In [1]: import numpy as np

In [2]: np.set_printoptions(precision=2, suppress=True, linewidth=120)

In [3]: rng = np.random.default_rng(170107)

In [4]: A = np.array([[6, 8, -4], [-4, -2, -6], [-7, -1, 1], [6, 2, 7]]) * (rng.random((4, 3)) < 0.3)

In [5]: A
Out[5]: 
array([[ 6,  0,  0],
       [-4,  0,  0],
       [ 0,  0,  0],
       [ 0,  0,  0]])

In [6]: # column 0 dominates

In [7]: left, sig, vt = np.linalg.svd(A)

In [8]: vecs = vt[:(sig > 1e-8).sum()]

In [9]: x0 = A[0] + 5 * A[3] + rng.integers(2) * np.eye(3)[1]

In [10]: x0
Out[10]: array([6., 1., 0.])

In [11]: np.allclose(vecs.T @ vecs @ x0, x0)
Out[11]: False

In [12]: J = np.array([[-3, 1, 0, -1, -1],
    ...:     [-3, 1, -1, 2, 0],
    ...:     [-1, -1, 3, -1, 1],
    ...:     [-15, 5, -4, 7, -1]])

In [13]: J
Out[13]: 
array([[ -3,   1,   0,  -1,  -1],
       [ -3,   1,  -1,   2,   0],
       [ -1,  -1,   3,  -1,   1],
       [-15,   5,  -4,   7,  -1]])

In [14]: np.abs(np.diag(np.linalg.qr(J)[1])) > 1e-9
Out[14]: array([ True,  True,  True, False])

In [15]: np.linalg.lstsq(J[:-1].T, J[-1])[2]
Out[15]: np.int32(3)

In [16]: np.unique(J.round(6), axis=0).shape
Out[16]: (4, 5)

In [17]: np.linalg.norm(J, axis=1)
Out[17]: array([ 3.46,  3.87,  3.61, 17.78])

In [18]: np.linalg.norm(J, axis=1).argmax()
Out[18]: np.int64(3)

In [19]: round(np.linalg.norm(J, "nuc"), 2)
Out[19]: np.float64(24.29)

In [20]: J[2] @ J[3]
Out[20]: np.int64(-10)

In [21]: W0 = np.load("out13.npy")

In [22]: W0
Out[22]: 
array([[ 0.2 ,  0.48, -0.56],
       [ 0.95,  2.28, -2.66],
       [ 0.1 ,  0.24, -0.28]])

In [23]: left, sig, vt = np.linalg.svd(W0)

In [24]: vecs = vt[:(sig > 1e-8).sum()]

In [25]: x0 = W0[1] + -2 * W0[2] + rng.integers(2) * np.eye(3)[2]

In [26]: x0
Out[26]: array([ 0.75,  1.8 , -1.1 ])

In [27]: np.allclose(vecs.T @ vecs @ x0, x0)
Out[27]: False

In [28]: np.round(np.linalg.norm(x0 - vecs.T @ vecs @ x0), 2)
Out[28]: np.float64(0.68)

In [29]: np.diag(vecs.T @ vecs)
Out[29]: array([0.07, 0.39, 0.54])

In [30]: def softmax(z):
    ...:     e = np.exp(z - z.max(axis=-1, keepdims=True))
    ...:     return e / e.sum(axis=-1, keepdims=True)
    ...: 

In [31]: softmax(W0[2])
Out[31]: array([0.35, 0.41, 0.24])

In [32]: softmax(W0[2] + 5)
Out[32]: array([0.35, 0.41, 0.24])

In [33]: np.round(softmax(10 * W0[2]), 2) + 0
Out[33]: array([0.2, 0.8, 0. ])

In [34]: att = W0 @ W0.T / np.sqrt(3)

In [35]: softmax(att)[2] @ W0
Out[35]: array([ 0.55,  1.31, -1.53])

In [36]: np.round(softmax(att), 2) + 0
Out[36]: 
array([[0.19, 0.66, 0.16],
       [0.  , 1.  , 0.  ],
       [0.26, 0.5 , 0.24]])

In [37]: softmax(att).round(6).argmax(axis=1)
Out[37]: array([1, 1, 1])

In [38]: q, _ = np.linalg.qr(np.array([[-0.8, -0.7, 0.9], [0.1, 0.7, 0.5], [-0.2, -0.3, -0.6]]))

In [39]: K = 2 * q

In [40]: K
Out[40]: 
array([[-1.93, -0.32, -0.43],
       [ 0.24, -1.95,  0.39],
       [-0.48,  0.32,  1.91]])

In [41]: C2 = K.T @ K

In [42]: np.linalg.svd(K, compute_uv=False) ** 2
Out[42]: array([4., 4., 4.])

In [43]: np.linalg.eigvalsh(C2)[::-1]
Out[43]: array([4., 4., 4.])

In [44]: feats = np.load("case18.npy")

In [45]: feats
Out[45]: 
array([[ 0.69, -0.26, -3.21],
       [ 0.95,  1.95, -1.46],
       [-1.26, -1.01,  2.33],
       [-1.78, -1.48,  1.49],
       [ 0.6 , -1.55,  1.22],
       [-0.43,  0.74, -1.69],
       [-2.02, -5.24,  4.69],
       [ 1.94,  0.8 ,  1.12],
       [-2.75, -2.53,  6.32],
       [ 0.12, -3.55, -2.64],
       [-1.14, -2.35,  2.31],
       [ 1.68,  1.78, -2.67],
       [ 1.15,  2.53, -1.01],
       [-1.54, -1.88, -0.38],
       [ 0.76,  2.68, -1.6 ],
       [-0.54, -0.37,  0.01],
       [ 1.08,  1.3 , -0.43],
       [ 0.34, -0.83, -0.24],
       [-0.29, -1.33, -0.35],
       [-0.35,  1.66, -0.82],
       [-1.43, -1.02, -1.42],
       [-4.36, -1.93,  1.99]])

In [46]: lab = feats[:, 2] > np.median(feats[:, 2])

In [47]: u = feats[lab].mean(axis=0) - feats[~lab].mean(axis=0)

In [48]: round(float((((feats - feats.mean(axis=0)) @ u > 0) == lab).mean()), 2)
Out[48]: 0.77

In [49]: lab.astype(int)
Out[49]: array([0, 0, 1, 1, 1, 0, 1, 1, 1, 0, 1, 0, 0, 0, 0, 1, 0, 1, 1, 0, 0, 1])

In [50]: np.argsort(-np.abs(u).round(6), kind="stable")
Out[50]: array([2, 1, 0])

In [51]: u
Out[51]: array([-1.27, -2.16,  3.47])
